$ ipython --no-banner

In [1]: import numpy as np

In [2]: np.set_printoptions(suppress=True, linewidth=120)

In [3]: def tidy(a):
   ...:     return np.round(a, 1) + 0
   ...: 

In [4]: K = np.load("arr.npy")

In [5]: K
Out[5]: 
array([[ 5.9, -0.3,  0.2],
       [ 4.6, -2.3,  1.3],
       [-2.7,  5.3,  0.1],
       [ 6.3, -2.2, -0.7],
       [-3.6,  6.7, -1.5],
       [ 6.2, -1.2,  0.6],
       [ 6.7,  0.3, -0.4],
       [ 6.2,  0. , -1. ],
       [-4. ,  5.5, -1.1],
       [ 5.1, -0.9, -4.5],
       [-2.4,  4.1, -0.8],
       [ 5.8, -0.1, -1.1],
       [-3. ,  5.7,  0. ],
       [-0.6,  5.4, -1.2],
       [-3.1,  5.9, -0.7],
       [-1.2,  5.5, -0.2],
       [-2.6,  6.2, -0.1]])

In [6]: A2 = np.c_[K[:, :2] @ np.array([[4, -1], [1, 1]]), np.array([0, 1, -3, 1, -2, -3, 1, 1, 3, 3, -1, -3, 1, 0, -1, 0, -3])]

In [7]: tidy(A2)
Out[7]: 
array([[ 23.3,  -6.2,   0. ],
       [ 16.1,  -6.9,   1. ],
       [ -5.5,   8. ,  -3. ],
       [ 23. ,  -8.5,   1. ],
       [ -7.7,  10.3,  -2. ],
       [ 23.6,  -7.4,  -3. ],
       [ 27.1,  -6.4,   1. ],
       [ 24.8,  -6.2,   1. ],
       [-10.5,   9.5,   3. ],
       [ 19.5,  -6. ,   3. ],
       [ -5.5,   6.5,  -1. ],
       [ 23.1,  -5.9,  -3. ],
       [ -6.3,   8.7,   1. ],
       [  3. ,   6. ,   0. ],
       [ -6.5,   9. ,  -1. ],
       [  0.7,   6.7,   0. ],
       [ -4.2,   8.8,  -3. ]])

In [8]: tidy(np.linalg.lstsq(K, A2[:, 0])[0])
Out[8]: array([4., 1., 0.])

In [9]: X = np.diag(np.array([-4, -5, 7])) + 2 * np.eye(3, k=1) + 2 * np.eye(3, k=-1)

In [10]: X
Out[10]: 
array([[-4.,  2.,  0.],
       [ 2., -5.,  2.],
       [ 0.,  2.,  7.]])

In [11]: ang = np.radians(72)

In [12]: r_ = np.eye(3)

In [13]: r_[0, 0] = r_[2, 2] = np.cos(ang)

In [14]: r_[0, 2], r_[2, 0] = -np.sin(ang), np.sin(ang)

In [15]: tidy(r_)
Out[15]: 
array([[ 0.3,  0. , -1. ],
       [ 0. ,  1. ,  0. ],
       [ 1. ,  0. ,  0.3]])

In [16]: A2 = X @ r_.T

In [17]: tidy(np.linalg.svd(X, compute_uv=False)), tidy(np.linalg.svd(A2, compute_uv=False))
Out[17]: (array([7.3, 6.7, 2.6]), array([7.3, 6.7, 2.6]))

In [18]: tidy(np.abs(A2 - X).max(axis=0))
Out[18]: array([6.7, 0. , 4.8])

In [19]: tidy(np.linalg.det(r_)), tidy(np.trace(r_))
Out[19]: (np.float64(1.0), np.float64(1.6))

In [20]: F = np.load("run10.npy")

In [21]: F
Out[21]: 
array([[-3,  3, -3],
       [-2,  0, -3],
       [-2, -3,  2],
       [-2,  0, -3],
       [-3,  3, -3],
       [-3,  3, -3],
       [-2,  0, -3],
       [-2,  0, -3],
       [-2, -3,  2],
       [-3,  3, -3],
       [ 0,  0,  0],
       [ 0,  0,  0],
       [-2,  0, -3],
       [-5,  3, -6]])

In [22]: # row 3 repeats row 1

In [23]: D = np.linalg.norm(F[:, None] - F[None], axis=-1)

In [24]: np.flatnonzero(D[6] < D.mean() / 2)
Out[24]: array([ 1,  3,  6,  7, 12])

In [25]: np.unravel_index(D.round(6).argmax(), D.shape)
Out[25]: (np.int64(2), np.int64(13))

In [26]: D.shape
Out[26]: (14, 14)

In [27]: D[6].round(6).argsort(kind="stable")[:4]
Out[27]: array([1, 3, 6, 7])

In [28]: Xs = F - F.mean(axis=0)

In [29]: U, sigma, Vt = np.linalg.svd(Xs, full_matrices=False)

In [30]: tidy(Xs.mean(axis=0))
Out[30]: array([0., 0., 0.])

In [31]: tidy((sigma ** 2).sum() ** 2 / (sigma ** 4).sum())
Out[31]: np.float64(1.4)

In [32]: np.linalg.matrix_rank(Xs)
Out[32]: np.int64(3)

In [33]: tidy(sigma)
Out[33]: array([10.9,  3.8,  3.1])

In [34]: (np.sign(U[:, 0]) == np.sign(U[0, 0])).astype(int)
Out[34]: array([1, 1, 0, 1, 1, 1, 1, 1, 0, 1, 0, 0, 1, 1])

In [35]: tidy(sigma ** 2 / (sigma ** 2).sum())
Out[35]: array([0.8, 0.1, 0.1])

In [36]: tidy(Vt[0] * np.sign(Vt[0, np.abs(Vt[0]).argmax()]))
Out[36]: array([ 0.3, -0.6,  0.7])

In [37]: np.abs(Vt[0]).argmax()
Out[37]: np.int64(2)

In [38]: A2 = np.array([[1, 1], [1, -1]])

In [39]: rng = np.random.default_rng(1529)

In [40]: feats = np.kron(A2, np.kron(A2, A2))[rng.permutation(8)][:3]

In [41]: feats
Out[41]: 
array([[ 1, -1,  1, -1, -1,  1, -1,  1],
       [ 1, -1, -1,  1,  1, -1, -1,  1],
       [ 1, -1,  1, -1,  1, -1,  1, -1]])

In [42]: A2 = np.array([[0, -1, 1],
    ...:     [2, 1, -2],
    ...:     [0, -3, 2],
    ...:     [0, 0, -1],
    ...:     [2, -1, -2],
    ...:     [2, -2, 1],
    ...:     [1, 0, 3],
    ...:     [2, -2, 2]])

In [43]: np.einsum("ik,kj->ij", feats, A2)
Out[43]: 
array([[-1, -8,  8],
       [-1,  0, -4],
       [-3, -2,  4]])

In [44]: A2.T @ feats.T
Out[44]: 
array([[-1, -1, -3],
       [-8,  0, -2],
       [ 8, -4,  4]])

In [45]: np.einsum("ij->j", feats)
Out[45]: array([ 3, -3,  1, -1,  1, -1, -1,  1])
